$ python3 -q
>>> import numpy as np
>>> np.set_printoptions(precision=1, suppress=True, linewidth=200)
>>> M = np.loadtxt("run14.csv", delimiter=",")
>>> print(M)
[[-1. -5. -5.  4.  0.  0.  3. -2.]
 [ 3.  4.  4.  5.  3. -3.  4. -3.]
 [ 2. -3. -3.  0. -1.  1.  2.  1.]
 [-4. -3.  3.  3.  2. -2.  0.  3.]]
>>> x = np.array([1, 3, 2, 0, 2, 1, 0, 3])
>>> x @ M
Traceback (most recent call last):
  File "<python-input-5>", line 1, in <module>
    x @ M
    ~~^~~
ValueError: matmul: Input operand 1 has a mismatch in its core dimension 0, with gufunc signature (n?,k),(k,m?)->(n?,m?) (size 4 is different from 8)
>>> print(M @ np.eye(8)[5])
[ 0. -3.  1. -2.]
>>> print(M @ np.ones(8))
[-6. 17. -1.  2.]
>>> print((M * x).sum(axis=1))
[-32.  17. -11.   4.]
>>> feats = np.load("mat.npy")
>>> print(feats)
[[ 1.9 -1.9 -3.2 -0.2 -1.1 -1.2 -0.6 -0.5  3.4]
 [ 0.3 -1.3 -3.1 -0.1  2.5 -0.3 -1.3 -0.6  2. ]
 [ 3.5 -3.7 -3.7  1.5 -2.1 -0.3 -0.8  0.2  1.7]
 [-2.6  1.  -0.1 -0.3 -3.6  2.6 -3.2 -0.1  1.7]
 [-1.9 -0.2  4.3  1.2 -2.1  0.7  1.5 -0.6  1.8]
 [-2.1  0.   1.  -0.7 -1.2  1.4  1.3  1.3 -0.4]]
>>> print(np.round(np.linalg.norm(feats) ** 2 / np.linalg.norm(feats, 2) ** 2, 1))
1.9
>>> print(round(np.linalg.norm(feats[4] - feats[0]), 1))
9.3
>>> print(np.linalg.norm(feats, axis=1))
[5.7 4.9 7.1 6.4 5.9 3.6]
>>> print(round(np.linalg.norm(feats[4], 1), 1), round(float(np.linalg.norm(feats[4], np.inf)), 1))
14.3 4.3
>>> print(round(float(feats[4] @ feats[0]), 1))
-10.2
>>> print(round(np.linalg.norm(feats, 2), 1))
10.0
>>> f, r1 = feats[1], feats[3]
>>> print(np.round(f @ f, 1))
23.8
>>> print(round(float(f @ r1), 1))
-3.9
>>> pr = (f @ r1) / (f @ f) * f
>>> print(round(np.linalg.norm(f + r1) ** 2 + np.linalg.norm(f - r1) ** 2, 1))
129.0
>>> x = np.array([-5, -1, 1, -5, -5, 2, 4, 3, -4])
>>> print(np.linalg.norm(feats @ x) <= np.linalg.norm(feats, 2) * np.linalg.norm(x) + 1e-9)
True
>>> x @ feats
Traceback (most recent call last):
  File "<python-input-24>", line 1, in <module>
    x @ feats
    ~~^~~~~~~
ValueError: matmul: Input operand 1 has a mismatch in its core dimension 0, with gufunc signature (n?,k),(k,m?)->(n?,m?) (size 6 is different from 9)
>>> print(np.einsum("ij,j->i", feats, x))
[-24.2 -30.9 -24.5  16.7  16.9  34.5]
>>> print(feats @ np.eye(9)[3])
[-0.2 -0.1  1.5 -0.3  1.2 -0.7]
>>> print(np.sign((feats @ x).round(6)))
[-1. -1. -1.  1.  1.  1.]
>>> q, _ = np.linalg.qr(np.array([[-0.7, -0.3, -0.6, -0.8, 0.0],
...     [0.6, 0.0, -0.2, 0.0, -0.2],
...     [-1.3, 0.8, -0.3, -1.2, 0.8],
...     [0.1, -1.0, -0.9, -0.5, 0.2],
...     [1.0, 0.2, 2.5, -0.8, 1.5]]))
>>> F = q[:, :4]
>>> print(F)
[[-0.4  0.3 -0.4 -0.2]
 [ 0.3 -0.1  0.6 -0.7]
 [-0.7 -0.4 -0.1 -0.5]
 [ 0.1  0.8 -0.1 -0.4]
 [ 0.5 -0.3 -0.7 -0.3]]
>>> M2 = np.c_[F[:, :2] @ np.array([[1, 2], [2, 1]]), np.array([4, -5, -2, 2, -3])]
>>> print(M2)
[[ 0.3 -0.4  4. ]
 [ 0.1  0.5 -5. ]
 [-1.5 -1.8 -2. ]
 [ 1.6  0.9  2. ]
 [-0.1  0.7 -3. ]]
>>> print(np.linalg.matrix_rank(np.c_[F, M2]))
5
>>> P = M2 @ np.linalg.solve(M2.T @ M2, M2.T)
>>> print(P @ M2[:, 1])
[-0.4  0.5 -1.8  0.9  0.7]
>>> print(np.round(np.linalg.eigvalsh(P), 1) + 0)
[0. 0. 1. 1. 1.]
>>> print(np.round((np.eye(5) - P) @ M2, 1) + 0)
[[0. 0. 0.]
 [0. 0. 0.]
 [0. 0. 0.]
 [0. 0. 0.]
 [0. 0. 0.]]
>>> print(round(np.trace(P), 1))
3.0
